$ python3 -q
>>> import numpy as np
>>> from numpy import linalg as LA
>>> np.set_printoptions(suppress=True, linewidth=120)
>>> rng = np.random.default_rng(86)
>>> K = rng.normal(size=(27, 3)) + 5 * np.array([0, -2, 2])
>>> K.round(3)
array([[ -1.648, -10.255,  10.671],
       [  0.723, -10.809,  10.51 ],
       [  0.395,  -9.89 ,  10.224],
       [ -1.345, -10.136,   9.782],
       [  1.602,  -9.907,   7.549],
       [  1.19 ,  -8.313,   9.965],
       [  1.732,  -9.089,  10.107],
       [ -1.623, -11.054,  10.021],
       [  0.226,  -9.967,   9.045],
       [ -1.098,  -9.595,  11.425],
       [  0.601, -10.577,  10.711],
       [  0.354, -10.24 ,  10.82 ],
       [ -0.921, -10.359,  10.506],
       [ -0.234,  -7.223,  11.341],
       [  1.413,  -9.201,  10.021],
       [ -0.944, -10.318,   9.618],
       [ -1.658,  -8.496,  10.697],
       [ -1.449,  -9.727,  10.706],
       [  0.396, -10.235,  10.235],
       [  0.312, -10.452,   9.841],
       [ -0.543, -11.528,  11.42 ],
       [ -0.263, -10.724,   8.68 ],
       [ -1.65 ,  -9.797,  10.263],
       [ -0.528,  -9.438,  10.762],
       [ -1.088,  -9.621,  11.322],
       [ -0.304,  -8.756,   8.447],
       [  1.403, -10.297,  11.621]])
>>> r0, v = K[0], K[23]
>>> round(r0 @ r0, 3)
np.float64(221.739)
>>> np.round(r0 @ v, 3)
np.float64(212.49)
>>> pr = (r0 @ v) / (r0 @ r0) * r0
>>> print(round(float(LA.norm(r0 + v) ** 2 + LA.norm(r0 - v) ** 2), 3))
853.82
>>> pr.round(3)
array([-1.579, -9.827, 10.226])
>>> LA.matrix_rank(np.outer(r0, v))
np.int64(1)
>>> M2 = np.c_[K[:, :1] @ np.array([[0]]), np.array([3, 1, 3, 3, 0, 3, 2, 0, 2, 1, 2, 2, 2, 2, 1, 0, 2, 0, 3, 1, 1, 2, 0, 3, 1, 0, 3])]
>>> M2
array([[0., 3.],
       [0., 1.],
       [0., 3.],
       [0., 3.],
       [0., 0.],
       [0., 3.],
       [0., 2.],
       [0., 0.],
       [0., 2.],
       [0., 1.],
       [0., 2.],
       [0., 2.],
       [0., 2.],
       [0., 2.],
       [0., 1.],
       [0., 0.],
       [0., 2.],
       [0., 0.],
       [0., 3.],
       [0., 1.],
       [0., 1.],
       [0., 2.],
       [0., 0.],
       [0., 3.],
       [0., 1.],
       [0., 0.],
       [0., 3.]])
>>> print(LA.matrix_rank(M2))
1
>>> np.round(LA.norm(LA.qr(K)[0].T @ M2, axis=0) ** 2 / ((M2 ** 2).sum(axis=0) + 1e-12), 3)
array([0.   , 0.733])
>>> Xc = K - K.mean(axis=0)
>>> Uu, sv, VT = LA.svd(Xc, full_matrices=False)
>>> (np.sign(Uu[:, 0]) == np.sign(Uu[0, 0])).astype(int)
array([1, 0, 0, 1, 0, 0, 0, 1, 0, 1, 0, 0, 1, 1, 0, 1, 1, 1, 0, 0, 1, 0, 1, 1, 1, 0, 0])
>>> np.round(Xc.mean(axis=0), 3) + 0
array([0., 0., 0.])
>>> np.abs(Uu[:, 0]).argmax()
np.int64(4)
>>> np.round(sv ** 2 / (sv ** 2).sum(), 3)
array([0.46 , 0.295, 0.246])
>>> sv.round(3)
array([5.942, 4.756, 4.342])
>>> x0 = np.array([-3, 4, -1])
>>> y = K @ x0
>>> b, lr = np.zeros(3), 1 / LA.norm(K, 2) ** 2
>>> for i in range(15):
...     b -= lr * K.T @ (K @ b - y)
...     if i % 5 == 0: print(i, round(LA.norm(K @ b - y), 3))
... 
0 20.757
5 20.173
10 19.605
>>> np.round(LA.cond(K), 3)
np.float64(15.606)
>>> ang = np.radians(45)
>>> r_ = np.eye(3)
>>> r_[1, 1] = r_[2, 2] = np.cos(ang)
>>> r_[1, 2], r_[2, 1] = -np.sin(ang), np.sin(ang)
>>> r_.round(3)
array([[ 1.   ,  0.   ,  0.   ],
       [ 0.   ,  0.707, -0.707],
       [ 0.   ,  0.707,  0.707]])
>>> M2 = K @ r_.T
>>> np.allclose(K @ K.T, M2 @ M2.T)
True
>>> W2 = np.array([[1, 3, 0, 0], [0, 0, 0, 0], [1, 0, -2, -2], [3, 0, -2, 2]])
>>> arr = (rng.random((16, 4)) < 0.25) @ W2
>>> arr
array([[ 3,  0, -2,  2],
       [ 0,  0,  0,  0],
       [ 0,  0,  0,  0],
       [ 4,  0, -4,  0],
       [ 1,  0, -2, -2],
       [ 0,  0,  0,  0],
       [ 5,  3, -4,  0],
       [ 0,  0,  0,  0],
       [ 0,  0,  0,  0],
       [ 0,  0,  0,  0],
       [ 0,  0,  0,  0],
       [ 3,  0, -2,  2],
       [ 0,  0,  0,  0],
       [ 0,  0,  0,  0],
       [ 0,  0,  0,  0],
       [ 0,  0,  0,  0]])
>>> Uu, sv, VT = LA.svd(K)
>>> sv.round(3)
array([73.971,  5.642,  4.74 ])
>>> print(np.argmax(sv[:-1] / (sv[1:] + 1e-6)) + 1)
1
>>> M2 = Uu[:, :1] @ np.diag(sv[:1]) @ VT[:1]
>>> LA.matrix_rank(K, rtol=0.05)
np.int64(3)
>>> print(round(LA.norm(K - M2) / LA.norm(K), 3))
0.099
